>>> import numpy as np
>>> import numpy.linalg as la
>>> np.set_printoptions(precision=1, suppress=True, linewidth=100)
>>> A = np.loadtxt("a.csv", delimiter=",")
>>> A
array([[-1.,  1.,  1.,  1.,  1.,  1.,  1.,  1.,  1.],
       [ 1., -1.,  1.,  1.,  1.,  1.,  1.,  1.,  1.],
       [ 1.,  1., -1.,  1.,  1.,  1.,  1.,  1.,  1.],
       [ 1.,  1.,  1., -1.,  1.,  1.,  1.,  1.,  1.],
       [ 1.,  1.,  1.,  1., -1.,  1.,  1.,  1.,  1.],
       [ 1.,  1.,  1.,  1.,  1., -1.,  1.,  1.,  1.],
       [ 1.,  1.,  1.,  1.,  1.,  1., -1.,  1.,  1.],
       [ 1.,  1.,  1.,  1.,  1.,  1.,  1., -1.,  1.],
       [ 1.,  1.,  1.,  1.,  1.,  1.,  1.,  1., -1.]])
>>> np.trace(A)
np.float64(-9.0)
>>> np.sort(np.abs(la.eigvals(A)))
array([2., 2., 2., 2., 2., 2., 2., 2., 7.])
>>> A.inv()
Traceback (most recent call last):
  File "<python-input-7>", line 1, in <module>
    A.inv()
    ^^^^^
AttributeError: 'numpy.ndarray' object has no attribute 'inv'
>>> (A + A.T) / 2
array([[-1.,  1.,  1.,  1.,  1.,  1.,  1.,  1.,  1.],
       [ 1., -1.,  1.,  1.,  1.,  1.,  1.,  1.,  1.],
       [ 1.,  1., -1.,  1.,  1.,  1.,  1.,  1.,  1.],
       [ 1.,  1.,  1., -1.,  1.,  1.,  1.,  1.,  1.],
       [ 1.,  1.,  1.,  1., -1.,  1.,  1.,  1.,  1.],
       [ 1.,  1.,  1.,  1.,  1., -1.,  1.,  1.,  1.],
       [ 1.,  1.,  1.,  1.,  1.,  1., -1.,  1.,  1.],
       [ 1.,  1.,  1.,  1.,  1.,  1.,  1., -1.,  1.],
       [ 1.,  1.,  1.,  1.,  1.,  1.,  1.,  1., -1.]])
>>> A @ A
array([[9., 5., 5., 5., 5., 5., 5., 5., 5.],
       [5., 9., 5., 5., 5., 5., 5., 5., 5.],
       [5., 5., 9., 5., 5., 5., 5., 5., 5.],
       [5., 5., 5., 9., 5., 5., 5., 5., 5.],
       [5., 5., 5., 5., 9., 5., 5., 5., 5.],
       [5., 5., 5., 5., 5., 9., 5., 5., 5.],
       [5., 5., 5., 5., 5., 5., 9., 5., 5.],
       [5., 5., 5., 5., 5., 5., 5., 9., 5.],
       [5., 5., 5., 5., 5., 5., 5., 5., 9.]])
>>> np.allclose(A, A.T)
True
>>> np.allclose(A @ A.T, A.T @ A)
True
